% ipython --no-banner

In [1]: import numpy as np

In [2]: from numpy import linalg as LA

In [3]: np.set_printoptions(suppress=True, linewidth=120)

In [4]: M = np.diag(np.array([2, 1, 2]))

In [5]: M
Out[5]: 
array([[2, 0, 0],
       [0, 1, 0],
       [0, 0, 2]])

In [6]: np.round(np.abs(LA.eigvals(M)).max(), 2)
Out[6]: np.float64(2.0)

In [7]: np.allclose(M, M.T)
Out[7]: True

In [8]: np.allclose(M @ M.T, M.T @ M)
Out[8]: True

In [9]: M2 = M[0, 0] * M[1:] - np.outer(M[1:, 0], M[0])

In [10]: M2
Out[10]: 
array([[0, 2, 0],
       [0, 0, 4]])

In [11]: np.flatnonzero(~M2.round(6).any(axis=1))
Out[11]: array([], dtype=int64)

In [12]: M[:, 0] / M[0, 0]
Out[12]: array([1., 0., 0.])

In [13]: M2 = np.array([[-1, 2, 0], [2, 3, -3], [0, -1, -3]])

In [14]: data = np.triu(M2)

In [15]: data
Out[15]: 
array([[-1,  2,  0],
       [ 0,  3, -3],
       [ 0,  0, -3]])

In [16]: evals, evecs = LA.eigh(M)

In [17]: (evals > 1e-8).sum(), (evals < -1e-8).sum()
Out[17]: (np.int64(3), np.int64(0))

In [18]: evecs @ np.diag(evals) @ evecs.T
Out[18]: 
array([[2., 0., 0.],
       [0., 1., 0.],
       [0., 0., 2.]])

In [19]: np.round(LA.svd(M, compute_uv=False), 2)
Out[19]: array([2., 2., 1.])

In [20]: evals.sum(), np.trace(M)
Out[20]: (np.float64(5.0), np.int64(5))

In [21]: np.round(LA.eigvalsh(M + 4 * np.eye(3)), 2)
Out[21]: array([5., 6., 6.])

In [22]: E = np.array([[10, 0, 0, -6, -5],
    ...:     [0, 15, 3, 1, -3],
    ...:     [0, 3, 15, 8, -3],
    ...:     [-6, 1, 8, 13, 4],
    ...:     [-5, -3, -3, 4, 11]])

In [23]: np.round(LA.norm(E, axis=0), 2)
Out[23]: array([12.69, 15.62, 17.52, 16.91, 13.42])

In [24]: round(float(LA.norm(E[2] - E[1])), 2)
Out[24]: 18.36

In [25]: E[2] @ E[1]
Out[25]: np.int64(107)

In [26]: np.round(LA.norm(E) ** 2 / LA.norm(E, 2) ** 2, 2)
Out[26]: np.float64(1.99)

In [27]: round(float(LA.norm(E, 2)), 2)
Out[27]: 24.31

In [28]: evals, evecs = LA.eig(E)

In [29]: np.round(E @ evecs[:, 0] - evals[0] * evecs[:, 0], 2) + 0
Out[29]: array([0., 0., 0., 0., 0.])

In [30]: evals.round(2)
Out[30]: array([24.31, 20.14, 12.36,  2.37,  4.82])

In [31]: evals, evecs = LA.eigh(E)

In [32]: x0 = np.array([2, 4, 5, 4, 4])

In [33]: np.round(LA.eigvalsh(E[1:, 1:]), 2)
Out[33]: array([ 2.85, 10.87, 17.1 , 23.18])

In [34]: np.round(x0 @ E @ x0 / (x0 @ x0), 2), round(float(evals[0]), 2), np.round(evals[-1], 2)
Out[34]: (np.float64(16.19), 2.37, np.float64(24.31))

In [35]: A = np.load("arr.npy")

In [36]: A
Out[36]: 
array([[-1,  0,  1,  2,  3,  4],
       [ 5,  6,  7,  8,  9, 10]])

In [37]: r0, g = A[0], A[1]

In [38]: r0 @ g
Out[38]: np.int64(85)

In [39]: pr = (r0 @ g) / (r0 @ r0) * r0

In [40]: round(float((g - pr) @ r0), 2)
Out[40]: 0.0

In [41]: LA.matrix_rank(np.outer(r0, g))
Out[41]: np.int64(1)

In [42]: gram = A.T @ A

In [43]: np.diag(gram)
Out[43]: array([ 26,  36,  50,  68,  90, 116])

In [44]: LA.matrix_rank(gram)
Out[44]: np.int64(2)

In [45]: gram
Out[45]: 
array([[ 26,  30,  34,  38,  42,  46],
       [ 30,  36,  42,  48,  54,  60],
       [ 34,  42,  50,  58,  66,  74],
       [ 38,  48,  58,  68,  78,  88],
       [ 42,  54,  66,  78,  90, 102],
       [ 46,  60,  74,  88, 102, 116]])

In [46]: np.allclose(gram, gram.T)
Out[46]: True

In [47]: np.round(LA.eigvalsh(gram)[::-1], 2) + 0
Out[47]: array([375.95,  10.05,   0.  ,   0.  ,   0.  ,   0.  ])

In [48]: def softmax(z):
    ...:     e = np.exp(z - z.max(axis=-1, keepdims=True))
    ...:     return e / e.sum(axis=-1, keepdims=True)
    ...: 

In [49]: np.round(softmax(A[0]), 2) + 0
Out[49]: array([0.  , 0.01, 0.03, 0.09, 0.23, 0.63])

In [50]: softmax(A).sum(axis=1)
Out[50]: array([1., 1.])

In [51]: np.round(softmax(10 * A[0]), 2) + 0
Out[51]: array([0., 0., 0., 0., 0., 1.])

In [52]: att = A @ A.T / np.sqrt(6)

In [53]: np.round(softmax(att), 2) + 0
Out[53]: 
array([[0., 1.],
       [0., 1.]])

In [54]: softmax(att).round(6).argmax(axis=1)
Out[54]: array([1, 1])

In [55]: np.round(softmax(att)[0] @ A, 2)
Out[55]: array([ 5.,  6.,  7.,  8.,  9., 10.])

In [56]: J = np.loadtxt("layer5.csv", delimiter=",")

In [57]: J
Out[57]: 
array([[ -8., -16., -16., -24.,   8.],
       [ -1.,  -2.,  -2.,  -3.,   1.],
       [ -2.,  -4.,  -4.,  -6.,   2.],
       [ -7., -14., -14., -21.,   7.]])

In [58]: M2 = J[0, 0] * J[1:] - np.outer(J[1:, 0], J[0])

In [59]: M2
Out[59]: 
array([[0., 0., 0., 0., 0.],
       [0., 0., 0., 0., 0.],
       [0., 0., 0., 0., 0.]])

In [60]: LA.matrix_rank(M2), LA.matrix_rank(J)
Out[60]: (np.int64(0), np.int64(1))

In [61]: U, sigma, vt = LA.svd(J)

In [62]: evecs = vt[:(sigma > 1e-8).sum()]

In [63]: rng = np.random.default_rng(382)

In [64]: x0 = J[1] + -3 * J[2] + rng.integers(2) * np.eye(5)[2]

In [65]: x0
Out[65]: array([ 5., 10., 10., 15., -5.])

In [66]: round(float(LA.norm(x0 - evecs.T @ evecs @ x0)), 2)
Out[66]: 0.0

In [67]: M2 = np.array([[0, 4], [3, 0], [2, -6], [-2, 7], [7, -3]])

In [68]: np.einsum("ik,kj->ji", J, M2)
Out[68]: 
array([[  24.,    3.,    6.,   21.],
       [-128.,  -16.,  -32., -112.]])

In [69]: M2.T @ J.T
Out[69]: 
array([[  24.,    3.,    6.,   21.],
       [-128.,  -16.,  -32., -112.]])

In [70]: LA.matrix_rank(np.vstack([J, M2.T]))
Out[70]: np.int64(3)

In [71]: np.einsum("ij,ij->i", J, J)
Out[71]: array([1216.,   19.,   76.,  931.])

In [72]: np.einsum("ik,kj->ij", J, M2)
Out[72]: 
array([[  24., -128.],
       [   3.,  -16.],
       [   6.,  -32.],
       [  21., -112.]])

In [73]: np.einsum("ij->j", J)
Out[73]: array([-18., -36., -36., -54.,  18.])

In [74]: th = np.radians(90)

In [75]: R = np.eye(5)

In [76]: R[0, 0] = R[1, 1] = np.cos(th)

In [77]: R[0, 1], R[1, 0] = -np.sin(th), np.sin(th)

In [78]: R.round(2) + 0
Out[78]: 
array([[ 0., -1.,  0.,  0.,  0.],
       [ 1.,  0.,  0.,  0.,  0.],
       [ 0.,  0.,  1.,  0.,  0.],
       [ 0.,  0.,  0.,  1.,  0.],
       [ 0.,  0.,  0.,  0.,  1.]])

In [79]: M2 = J @ R.T

In [80]: M2.round(2)
Out[80]: 
array([[ 16.,  -8., -16., -24.,   8.],
       [  2.,  -1.,  -2.,  -3.,   1.],
       [  4.,  -2.,  -4.,  -6.,   2.],
       [ 14.,  -7., -14., -21.,   7.]])

In [81]: np.round(np.abs(M2 - J).max(axis=0), 2)
Out[81]: array([24.,  8.,  0.,  0.,  0.])

In [82]: LA.lstsq(J[:-1].T, J[-1])[2]
Out[82]: np.int32(1)

In [83]: np.unique(J.round(6), axis=0).shape
Out[83]: (4, 5)

In [84]: np.allclose(J[:-1].T @ LA.lstsq(J[:-1].T, J[-1])[0], J[-1])
Out[84]: True

In [85]: mat = np.load("run8.npy")

In [86]: mat
Out[86]: 
array([[-1, -5,  0],
       [ 6,  2,  7],
       [-3, -7, -2],
       [13,  9, 14]])

In [87]: U, sigma, vt = LA.svd(mat)

In [88]: evecs = vt[:(sigma > 1e-8).sum()]

In [89]: x0 = mat[3] + 5 * mat[0] + rng.integers(2) * np.eye(3)[0]

In [90]: x0
Out[90]: array([  8., -16.,  14.])

In [91]: np.round(np.diag(evecs.T @ evecs), 2)
Out[91]: array([0.4 , 0.98, 0.62])

In [92]: np.round(evecs.T @ evecs, 2)
Out[92]: 
array([[ 0.4 ,  0.12,  0.48],
       [ 0.12,  0.98, -0.1 ],
       [ 0.48, -0.1 ,  0.62]])

In [93]: np.abs(np.diag(LA.qr(mat)[1])) > 1e-9
Out[93]: array([ True,  True, False])

In [94]: np.round(np.trace(LA.pinv(mat) @ mat), 2)
Out[94]: np.float64(2.0)

In [95]: np.unique(mat.round(6), axis=0).shape
Out[95]: (4, 3)

In [96]: round(LA.norm(mat, 2) / LA.norm(mat), 2)
Out[96]: np.float64(0.96)

In [97]: np.argsort(-LA.norm(mat, axis=0).round(6), kind="stable")[:3]
Out[97]: array([2, 0, 1])

In [98]: LA.cond(mat) > 100
Out[98]: np.True_

In [99]: th = np.radians(135)

In [100]: R = np.eye(3)

In [101]: R[1, 1] = R[0, 0] = np.cos(th)

In [102]: R[1, 0], R[0, 1] = -np.sin(th), np.sin(th)

In [103]: R.round(2)
Out[103]: 
array([[-0.71,  0.71,  0.  ],
       [-0.71, -0.71,  0.  ],
       [ 0.  ,  0.  ,  1.  ]])

In [104]: M2 = mat @ R.T

In [105]: np.allclose(mat @ mat.T, M2 @ M2.T)
Out[105]: True

In [106]: np.allclose(LA.norm(mat, axis=1), LA.norm(M2, axis=1))
Out[106]: True

In [107]: M2.round(2)
Out[107]: 
array([[ -2.83,   4.24,   0.  ],
       [ -2.83,  -5.66,   7.  ],
       [ -2.83,   7.07,  -2.  ],
       [ -2.83, -15.56,  14.  ]])

In [108]: np.round(np.abs(M2 - mat).max(axis=0), 2)
Out[108]: array([15.83, 24.56,  0.  ])

In [109]: m1 = np.diag(np.array([-5, -5, 5, -6, 2, 7])) + -1 * np.eye(6, k=1) + -1 * np.eye(6, k=-1)

In [110]: m1
Out[110]: 
array([[-5., -1.,  0.,  0.,  0.,  0.],
       [-1., -5., -1.,  0.,  0.,  0.],
       [ 0., -1.,  5., -1.,  0.,  0.],
       [ 0.,  0., -1., -6., -1.,  0.],
       [ 0.,  0.,  0., -1.,  2., -1.],
       [ 0.,  0.,  0.,  0., -1.,  7.]])

In [111]: round(float(LA.eigvalsh(m1).min()), 2)
Out[111]: -6.24

In [112]: np.all(LA.eigvalsh(m1) > 0)
Out[112]: np.False_

In [113]: x0 = np.array([0, 3, 0, 0, 2, 3])

In [114]: target = m1 @ x0

In [115]: target
Out[115]: array([ -3., -15.,  -3.,  -2.,   1.,  19.])

In [116]: np.round(LA.solve(m1, m1[:, 5]), 2)
Out[116]: array([-0., -0.,  0., -0.,  0.,  1.])

In [117]: np.round(LA.solve(m1, 4 * target), 2) + 0
Out[117]: array([ 0., 12.,  0.,  0.,  8., 12.])

In [118]: M2 = np.array([[2, 4], [3, 0], [1, 2], [4, 5], [0, 4], [0, 5]])

In [119]: LA.matrix_rank(np.vstack([A, M2.T]))
Out[119]: np.int64(4)

In [120]: LA.matrix_rank(A @ M2)
Out[120]: np.int64(2)

In [121]: M2.T @ A.T
Out[121]: 
array([[  7,  67],
       [ 40, 160]])

In [122]: idx = rng.permutation(6)

In [123]: idx
Out[123]: array([5, 1, 0, 3, 4, 2])

In [124]: M2 = m1[idx][:, idx]

In [125]: np.round(np.sort(np.abs(LA.eigvals(M2))), 2)
Out[125]: array([1.92, 4.05, 5.19, 6.02, 6.24, 7.2 ])

In [126]: M2
Out[126]: 
array([[ 7.,  0.,  0.,  0., -1.,  0.],
       [ 0., -5., -1.,  0.,  0., -1.],
       [ 0., -1., -5.,  0.,  0.,  0.],
       [ 0.,  0.,  0., -6., -1., -1.],
       [-1.,  0.,  0., -1.,  2.,  0.],
       [ 0., -1.,  0., -1.,  0.,  5.]])

In [127]: W0 = np.array([[0.3, 3.0, 0.0, 1.0],
     ...:     [-3.0, -0.7, 3.0, 3.0],
     ...:     [3.0, 2.0, -0.7, -1.0],
     ...:     [0.0, 3.0, 0.0, 1.3]])

In [128]: r0 = np.array([2, 2, 5, 0])

In [129]: M2 = W0 + np.outer(r0, np.eye(4)[2])

In [130]: round(float(LA.det(M2) / LA.det(W0)), 2), round(1 + LA.solve(W0, r0)[2], 2)
Out[130]: (9.16, np.float64(9.16))

In [131]: LA.matrix_rank(M2 - W0)
Out[131]: np.int64(1)

In [132]: LA.matrix_rank(LA.inv(M2) - LA.inv(W0), tol=1e-8)
Out[132]: np.int64(1)
